% ipython --no-banner

In [1]: import numpy as np

In [2]: import numpy.linalg as la

In [3]: np.set_printoptions(precision=2, suppress=True, linewidth=200, legacy="1.25")

In [4]: X = np.array([[2, 0, 0, 0, 0, 0, 0, 0],
   ...:     [3, 0, 0, 0, 0, 0, 0, 0],
   ...:     [-2, 3, 3, 0, 0, 0, 0, 0],
   ...:     [-1, 3, -3, -2, 0, 0, 0, 0],
   ...:     [-1, -3, 2, 0, -3, 0, 0, 0],
   ...:     [-2, -3, -3, -2, -2, 3, 0, 0],
   ...:     [3, 2, 3, -2, 2, 3, 2, 0],
   ...:     [2, -3, -3, 2, 3, 3, 0, 1]])

In [5]: print(np.count_nonzero(X))
33

In [6]: print(X.shape)
(8, 8)

In [7]: print(X - X[0])
[[ 0  0  0  0  0  0  0  0]
 [ 1  0  0  0  0  0  0  0]
 [-4  3  3  0  0  0  0  0]
 [-3  3 -3 -2  0  0  0  0]
 [-3 -3  2  0 -3  0  0  0]
 [-4 -3 -3 -2 -2  3  0  0]
 [ 1  2  3 -2  2  3  2  0]
 [ 0 -3 -3  2  3  3  0  1]]

In [8]: print(np.round(la.norm(X), 2))
14.42

In [9]: print(np.unravel_index(np.abs(X).argmax(), X.shape))
(1, 0)

In [10]: t3 = np.stack([X, 4 * X, X[::-1]])

In [11]: print(np.round(la.det(t3), 2) + 0)
[0. 0. 0.]

In [12]: print(la.norm(t3, axis=(1, 2)))
[14.42 57.69 14.42]

In [13]: print(la.matrix_rank(t3.reshape(3, -1)))
2

In [14]: print(np.einsum("bij,cij->bc", t3, t3))
[[ 208  832  -30]
 [ 832 3328 -120]
 [ -30 -120  208]]

In [15]: print(t3.shape)
(3, 8, 8)

In [16]: print((t3 @ X.T).shape)
(3, 8, 8)

In [17]: print(la.matrix_rank(t3))
[7 7 7]

In [18]: print(t3.sum(axis=0))
[[ 12  -3  -3   2   3   3   0   1]
 [ 18   2   3  -2   2   3   2   0]
 [-12  12  12  -2  -2   3   0   0]
 [ -6  12 -13 -10  -3   0   0   0]
 [ -6 -12   7  -2 -15   0   0   0]
 [-12 -12 -12 -10 -10  15   0   0]
 [ 18  10  15 -10  10  15  10   0]
 [ 12 -15 -15  10  15  15   0   5]]

In [19]: m1 = np.array([[-1, 0, 0, 0, 0, 0, 0, 0],
    ...:     [0, 3, 0, 0, 0, 0, 0, 0],
    ...:     [0, 0, 1, 0, 0, 0, 0, 0],
    ...:     [0, 0, 0, 3, 0, 0, 0, 0],
    ...:     [0, 0, 0, 0, 3, 0, 0, 0],
    ...:     [0, 0, 0, 0, 0, 3, 0, 0],
    ...:     [0, 0, 0, 0, 0, 0, -1, 0],
    ...:     [0, 0, 0, 0, 0, 0, 0, 2]])

In [20]: B = np.array([[0, 0, -2],
    ...:     [2, 0, 2],
    ...:     [2, 0, 2],
    ...:     [2, -2, -1],
    ...:     [2, 1, -2],
    ...:     [0, -1, 2],
    ...:     [-2, -1, -1],
    ...:     [1, 1, 2]])

In [21]: print(np.einsum("ik,kj->ji", m1, B))
[[ 0  6  2  6  6  0  2  2]
 [ 0  0  0 -6  3 -3  1  2]
 [ 2  6  2 -3 -6  6  1  4]]

In [22]: print(la.matrix_rank(np.vstack([m1, B.T])))
8

In [23]: print(np.einsum("ij->j", m1))
[-1  3  1  3  3  3 -1  2]

In [24]: mat = np.loadtxt("sample18.csv", delimiter=",")

In [25]: print(mat)
[[  8.  -3.   5.  -7.]
 [ 10.  -3.  10. -14.]
 [ 17. -13.  20. -21.]
 [ 19. -17.  19. -18.]]

In [26]: f = np.array([1, 1, -1, -1])

In [27]: B = mat + np.outer(f, np.eye(4)[3])

In [28]: print(la.matrix_rank(la.inv(B) - la.inv(mat), tol=1e-8))
1

In [29]: print(B)
[[  8.  -3.   5.  -6.]
 [ 10.  -3.  10. -13.]
 [ 17. -13.  20. -22.]
 [ 19. -17.  19. -19.]]

In [30]: data = np.load("case2.npy")

In [31]: print(data)
[[ 0.9   0.5  -0.89  0.    1.6  -0.3  -1.1 ]
 [ 0.6  -1.6   3.23  0.4   0.9   0.6   1.1 ]
 [ 2.6  -1.    2.02  0.6  -1.4  -1.3  -0.4 ]
 [-0.7   0.6  -1.28  0.6   2.6  -0.7  -1.6 ]
 [-0.1  -0.2   0.44 -0.7  -1.5  -1.2   0.  ]
 [-1.   -1.3   2.61  0.6   2.3   1.2   1.  ]
 [-0.3  -1.    2.16 -0.7  -0.9  -0.1  -0.2 ]
 [ 0.1  -0.9   1.99  0.6  -0.3   1.6  -2.2 ]
 [ 0.3  -0.3   0.57 -0.8  -0.8   0.5   0.2 ]
 [-1.3  -1.3   2.46 -0.7  -0.2   0.6  -0.4 ]
 [-0.2   0.4  -0.75  0.   -0.2  -0.1   0.5 ]
 [ 0.6   0.4  -0.79 -0.5  -1.1  -0.8   0.1 ]
 [ 0.   -0.9   1.91 -1.5  -0.9  -0.5   0.2 ]
 [ 0.5  -1.8   3.67 -1.5  -1.7  -1.6   0.7 ]
 [ 0.7  -1.4   2.86 -0.5   0.3  -0.5   1.8 ]
 [-0.3   0.7  -1.47 -0.3   0.7  -1.    1.4 ]
 [ 1.1  -0.9   1.82 -0.9   0.6  -1.2   0.  ]
 [-1.4   1.5  -3.01  0.5   0.2  -0.7   0.5 ]
 [-0.2   1.1  -2.08 -0.4   1.   -1.3  -1.  ]
 [-0.4   0.3  -0.59 -0.1   0.5   0.4   0.7 ]
 [ 0.2  -0.6   1.32 -0.5   1.5  -2.4   0.2 ]
 [ 1.1   0.7  -1.42 -1.6   1.2  -1.    0.1 ]
 [ 0.1  -0.9   1.64  0.5   1.8   1.4   1.8 ]
 [ 0.1   2.6  -5.01  1.   -0.2  -0.9  -0.2 ]
 [-2.4   0.8  -1.46 -0.8  -0.5   1.1  -0.2 ]
 [-0.1   1.4  -2.62 -0.9   1.3   1.6  -1.  ]
 [-1.3  -0.5   1.11  1.7   0.9  -0.6  -0.6 ]
 [-0.3  -0.1   0.17 -2.1  -0.1   0.1   0.5 ]
 [-0.4   2.9  -5.57 -0.7  -0.4  -0.3  -0.6 ]
 [-0.9  -0.2   0.49 -0.1   0.3  -0.1  -0.1 ]
 [ 0.7   0.4  -0.88 -0.6  -0.6   0.1  -0.1 ]]

In [32]: t3 = np.stack([data, 3 * data, data[::-1]])

In [33]: print(la.matrix_rank(t3))
[7 7 7]

In [34]: print(la.norm(t3, axis=(1, 2)))
[18.52 55.56 18.52]

In [35]: print((t3 @ data.T).shape)
(3, 31, 31)

In [36]: print(la.matrix_rank(t3.reshape(3, -1)))
2

In [37]: print(t3.shape)
(3, 31, 7)

In [38]: Xc = data - data.mean(axis=0)

In [39]: evecs = la.svd(Xc)[2][:6]

In [40]: B = Xc - Xc @ evecs.T @ evecs

In [41]: print(np.round(np.cov(Xc @ evecs.T, rowvar=False), 2) + 0)
[[6.77 0.   0.   0.   0.   0.  ]
 [0.   1.59 0.   0.   0.   0.  ]
 [0.   0.   1.02 0.   0.   0.  ]
 [0.   0.   0.   0.77 0.   0.  ]
 [0.   0.   0.   0.   0.55 0.  ]
 [0.   0.   0.   0.   0.   0.5 ]]

In [42]: print(round(la.norm(B) / la.norm(Xc), 2))
0.01

In [43]: print(np.round(B.std(axis=0), 2) + 0)
[0.   0.03 0.02 0.   0.   0.   0.  ]

In [44]: print(la.norm(B, axis=1).round(6).argmax())
9

In [45]: x0 = np.array([-3, 2, -3, 0, 1, 3, 2])

In [46]: target = data @ x0

In [47]: print(np.round(la.solve(data.T @ data, data.T @ target), 2) + 0)
[-3.  2. -3.  0.  1.  3.  2.]

In [48]: print(np.round(la.pinv(data) @ data, 2) + 0)
[[1. 0. 0. 0. 0. 0. 0.]
 [0. 1. 0. 0. 0. 0. 0.]
 [0. 0. 1. 0. 0. 0. 0.]
 [0. 0. 0. 1. 0. 0. 0.]
 [0. 0. 0. 0. 1. 0. 0.]
 [0. 0. 0. 0. 0. 1. 0.]
 [0. 0. 0. 0. 0. 0. 1.]]

In [49]: rng = np.random.default_rng(278)

In [50]: target = target + 0.1 * rng.normal(size=31)

In [51]: print(target)
[ -0.44  -9.8  -21.99   4.37  -6.53   0.54  -9.35  -8.13  -2.07  -5.4    4.17  -1.78  -9.48 -21.17 -11.01   7.2  -13.82  15.19   4.05   6.71 -11.09   0.69   2.52  16.76  15.37  15.19  -2.56   1.33
  21.23   0.71   0.82]

In [52]: coef, *_ = la.lstsq(data, target)

In [53]: print(np.round(data.T @ (target - data @ coef), 2) + 0)
[0. 0. 0. 0. 0. 0. 0.]

In [54]: print(coef)
[-2.96  2.32 -2.85  0.02  0.99  3.02  2.04]

In [55]: z = rng.permutation(7)

In [56]: B = data[:, z] * rng.choice([-1, 1], 7)

In [57]: print(B)
[[ 0.9   1.6   0.3  -1.1  -0.5   0.89  0.  ]
 [ 0.6   0.9  -0.6   1.1   1.6  -3.23  0.4 ]
 [ 2.6  -1.4   1.3  -0.4   1.   -2.02  0.6 ]
 [-0.7   2.6   0.7  -1.6  -0.6   1.28  0.6 ]
 [-0.1  -1.5   1.2   0.    0.2  -0.44 -0.7 ]
 [-1.    2.3  -1.2   1.    1.3  -2.61  0.6 ]
 [-0.3  -0.9   0.1  -0.2   1.   -2.16 -0.7 ]
 [ 0.1  -0.3  -1.6  -2.2   0.9  -1.99  0.6 ]
 [ 0.3  -0.8  -0.5   0.2   0.3  -0.57 -0.8 ]
 [-1.3  -0.2  -0.6  -0.4   1.3  -2.46 -0.7 ]
 [-0.2  -0.2   0.1   0.5  -0.4   0.75  0.  ]
 [ 0.6  -1.1   0.8   0.1  -0.4   0.79 -0.5 ]
 [ 0.   -0.9   0.5   0.2   0.9  -1.91 -1.5 ]
 [ 0.5  -1.7   1.6   0.7   1.8  -3.67 -1.5 ]
 [ 0.7   0.3   0.5   1.8   1.4  -2.86 -0.5 ]
 [-0.3   0.7   1.    1.4  -0.7   1.47 -0.3 ]
 [ 1.1   0.6   1.2   0.    0.9  -1.82 -0.9 ]
 [-1.4   0.2   0.7   0.5  -1.5   3.01  0.5 ]
 [-0.2   1.    1.3  -1.   -1.1   2.08 -0.4 ]
 [-0.4   0.5  -0.4   0.7  -0.3   0.59 -0.1 ]
 [ 0.2   1.5   2.4   0.2   0.6  -1.32 -0.5 ]
 [ 1.1   1.2   1.    0.1  -0.7   1.42 -1.6 ]
 [ 0.1   1.8  -1.4   1.8   0.9  -1.64  0.5 ]
 [ 0.1  -0.2   0.9  -0.2  -2.6   5.01  1.  ]
 [-2.4  -0.5  -1.1  -0.2  -0.8   1.46 -0.8 ]
 [-0.1   1.3  -1.6  -1.   -1.4   2.62 -0.9 ]
 [-1.3   0.9   0.6  -0.6   0.5  -1.11  1.7 ]
 [-0.3  -0.1  -0.1   0.5   0.1  -0.17 -2.1 ]
 [-0.4  -0.4   0.3  -0.6  -2.9   5.57 -0.7 ]
 [-0.9   0.3   0.1  -0.1   0.2  -0.49 -0.1 ]
 [ 0.7  -0.6  -0.1  -0.1  -0.4   0.88 -0.6 ]]

In [58]: Uu, _, VT = la.svd(data.T @ B)

In [59]: print(z)
[0 4 5 6 1 2 3]

In [60]: B = np.c_[data[:, :4] @ np.array([[-5, 0, -3, 5], [-1, 3, -1, 3], [-1, -2, 4, -1], [1, 2, -1, 3]]), np.array([-3, -2, -3, 3, 2, 2, -3, 3, -2, 3, -3, 2, -1, 1, 2, 3, -1, 2, -2, -1, -2, 3, -1, -2, -3, 3, 1, 1, 2, 2, 2])]

In [61]: print(B)
[[ -4.11   3.28  -6.76   6.89  -3.  ]
 [ -4.23 -10.46  12.32  -3.83  -2.  ]
 [-13.42  -5.84   0.68   9.78  -3.  ]
 [  4.78   5.56  -4.22   1.38   3.  ]
 [ -0.44  -2.88   2.96  -3.64   2.  ]
 [  4.29  -7.92  14.14  -9.71   2.  ]
 [ -0.36  -8.72  11.24  -8.76  -3.  ]
 [ -0.99  -5.48   7.96  -2.39   3.  ]
 [ -2.57  -3.64   2.48  -2.37  -2.  ]
 [  4.64 -10.22  15.74 -14.96   3.  ]
 [  1.35   2.7   -2.8    0.95  -3.  ]
 [ -3.11   1.78  -4.86   3.49   2.  ]
 [ -2.51  -9.52  10.04  -9.11  -1.  ]
 [ -5.87 -15.74  16.48 -11.07   1.  ]
 [ -5.46 -10.92  11.24  -5.06   2.  ]
 [  1.97   4.44  -5.38   1.17   3.  ]
 [ -7.32  -8.14   5.78  -1.72  -1.  ]
 [  9.01  11.52  -9.84   2.01   2.  ]
 [  1.58   6.66  -8.42   3.18  -2.  ]
 [  2.19   1.88  -1.36  -0.81  -1.  ]
 [ -2.22  -5.44   5.78  -3.62  -2.  ]
 [ -6.38   1.74  -8.08   4.22   3.  ]
 [ -0.74  -4.98   6.66  -2.34  -1.  ]
 [  2.91  19.82 -23.94  16.31  -2.  ]
 [ 11.86   3.72   1.36 -10.54  -3.  ]
 [  0.82   7.64 -10.68   3.62   3.  ]
 [  7.59  -0.32   7.14  -4.01   1.  ]
 [ -0.67  -4.84   3.78  -8.27   1.  ]
 [  3.97  18.44 -23.28  10.17   2.  ]
 [  4.11  -1.78   4.96  -5.89   2.  ]
 [ -3.62   1.76  -5.42   3.78   2.  ]]

In [62]: print(np.round(la.norm(B - data @ la.lstsq(data, B)[0], axis=0), 2) + 0)
[ 0.    0.    0.    0.   11.54]

In [63]: print(la.matrix_rank(np.c_[data, B]))
8

In [64]: print(la.norm(la.qr(data)[0].T @ B, axis=0) ** 2 / ((B ** 2).sum(axis=0) + 1e-12))
[1.   1.   1.   1.   0.16]

In [65]: print(la.matrix_rank(B))
5

In [66]: W0 = np.loadtxt("layer5.csv", delimiter=",")

In [67]: print(W0)
[[-0.6   0.05  0.54 -0.47]
 [ 0.25 -0.41  0.27  0.47]
 [-0.14 -0.35 -0.45 -0.23]
 [-0.35 -0.64 -0.27 -0.05]
 [-0.35 -0.07  0.38  0.54]
 [-0.46  0.5  -0.46  0.39]
 [ 0.32  0.2   0.05 -0.25]]

In [68]: B = W0 / np.sqrt((W0 ** 2).mean(axis=1, keepdims=True))

In [69]: print(B[2])
[-0.45 -1.12 -1.43 -0.72]

In [70]: print(la.matrix_rank(W0 - W0.mean(axis=1, keepdims=True)))
3

In [71]: print(la.matrix_rank(B) == la.matrix_rank(W0))
True

In [72]: print(la.norm(B, axis=1))
[2. 2. 2. 2. 2. 2. 2.]

In [73]: B = np.c_[W0[:, :3] @ np.array([[9, 5, 0], [9, 0, 1], [6, 3, 4]]), np.array([-9, -1, 0, 4, -7, 0, 4])]

In [74]: print(B)
[[ -1.69  -1.39   2.2   -9.  ]
 [  0.18   2.06   0.69  -1.  ]
 [ -7.13  -2.05  -2.15   0.  ]
 [-10.59  -2.58  -1.73   4.  ]
 [ -1.54  -0.64   1.43  -7.  ]
 [ -2.41  -3.69  -1.36   0.  ]
 [  4.89   1.72   0.38   4.  ]]

In [75]: print(la.matrix_rank(B))
4

In [76]: A = np.load("w.npy")

In [77]: print(A.round(2) + 0)
[[ 0.    0.01  0.02 -0.01 -0.02 -0.02]
 [ 0.01  0.15  0.2  -0.12 -0.2  -0.17]
 [ 0.02  0.2   0.27 -0.16 -0.27 -0.24]
 [-0.01 -0.12 -0.16  0.1   0.16  0.14]
 [-0.02 -0.2  -0.27  0.16  0.27  0.24]
 [-0.02 -0.17 -0.24  0.14  0.24  0.21]]

In [78]: z = rng.permutation(8)

In [79]: print(z)
[4 5 2 1 6 0 3 7]

In [80]: B = X[z][:, z]

In [81]: print(np.allclose(B, X))
False

In [82]: print(B)
[[-3  0  2 -3  0 -1  0  0]
 [-2  3 -3 -3  0 -2 -2  0]
 [ 0  0  3  3  0 -2  0  0]
 [ 0  0  0  0  0  3  0  0]
 [ 2  3  3  2  2  3 -2  0]
 [ 0  0  0  0  0  2  0  0]
 [ 0  0 -3  3  0 -1 -2  0]
 [ 3  3 -3 -3  0  2  2  1]]

In [83]: print(np.trace(B))
6

In [84]: print(np.argsort(-la.norm(B, axis=0).round(6), kind="stable")[:3])
[2 3 5]

In [85]: print([round(float(x), 2) for x in la.svd(B, compute_uv=False)[:3]])
[8.56, 7.64, 6.0]

In [86]: Uu, sig, VT = la.svd(A)

In [87]: print(sig.round(2) + 0)
[1. 0. 0. 0. 0. 0.]

In [88]: B = Uu[:, :1] @ np.diag(sig[:1]) @ VT[:1]

In [89]: print(round(np.abs(A - B).max(), 2))
0.0

In [90]: print(la.matrix_rank(A, rtol=0.05))
1

In [91]: print(B.round(2) + 0)
[[ 0.    0.01  0.02 -0.01 -0.02 -0.02]
 [ 0.01  0.15  0.2  -0.12 -0.2  -0.17]
 [ 0.02  0.2   0.27 -0.16 -0.27 -0.24]
 [-0.01 -0.12 -0.16  0.1   0.16  0.14]
 [-0.02 -0.2  -0.27  0.16  0.27  0.24]
 [-0.02 -0.17 -0.24  0.14  0.24  0.21]]

In [92]: print(round(float(la.norm(A - B, 2)), 2), np.round(sig[1], 2))
0.0 0.0

In [93]: F = np.loadtxt("out15.csv", delimiter=",")

In [94]: print(F)
[[0. 2. 0. 0. 0. 0.]
 [0. 0. 0. 2. 0. 0.]
 [0. 0. 0. 0. 0. 0.]
 [0. 0. 0. 3. 0. 5.]
 [0. 0. 0. 0. 0. 0.]
 [0. 0. 0. 0. 2. 0.]
 [0. 0. 1. 0. 0. 0.]
 [0. 0. 5. 0. 0. 0.]]

In [95]: Uu, sig, VT = la.svd(F)

In [96]: evecs = VT[:(sig > 1e-8).sum()]

In [97]: x0 = F[4] + 2 * F[7] + rng.integers(2) * np.eye(6)[1]

In [98]: print(x0)
[ 0.  0. 10.  0.  0.  0.]

In [99]: print(la.matrix_rank(np.vstack([F, x0])))
5

In [100]: print(np.round(evecs.T @ evecs, 2) + 0)
[[0. 0. 0. 0. 0. 0.]
 [0. 1. 0. 0. 0. 0.]
 [0. 0. 1. 0. 0. 0.]
 [0. 0. 0. 1. 0. 0.]
 [0. 0. 0. 0. 1. 0.]
 [0. 0. 0. 0. 0. 1.]]

In [101]: print(np.diag(evecs.T @ evecs))
[0. 1. 1. 1. 1. 1.]

In [102]: print(round(float(la.norm(x0 - evecs.T @ evecs @ x0)), 2))
0.0

In [103]: print(la.lstsq(F[:-1].T, F[-1])[2])
5

In [104]: print(np.allclose(F[:-1].T @ la.lstsq(F[:-1].T, F[-1])[0], F[-1]))
True

In [105]: print(np.abs(np.diag(la.qr(F)[1])) > 1e-9)
[False False  True  True  True False]

In [106]: Uu, sig, VT = la.svd(F)

In [107]: print(sig)
[5.93 5.1  2.   2.   1.69 0.  ]

In [108]: B = Uu[:, :5] @ np.diag(sig[:5]) @ VT[:5]

In [109]: print(round(float(np.abs(F - B).max()), 2))
0.0

In [110]: print(B.round(2) + 0)
[[0. 2. 0. 0. 0. 0.]
 [0. 0. 0. 2. 0. 0.]
 [0. 0. 0. 0. 0. 0.]
 [0. 0. 0. 3. 0. 5.]
 [0. 0. 0. 0. 0. 0.]
 [0. 0. 0. 0. 2. 0.]
 [0. 0. 1. 0. 0. 0.]
 [0. 0. 5. 0. 0. 0.]]
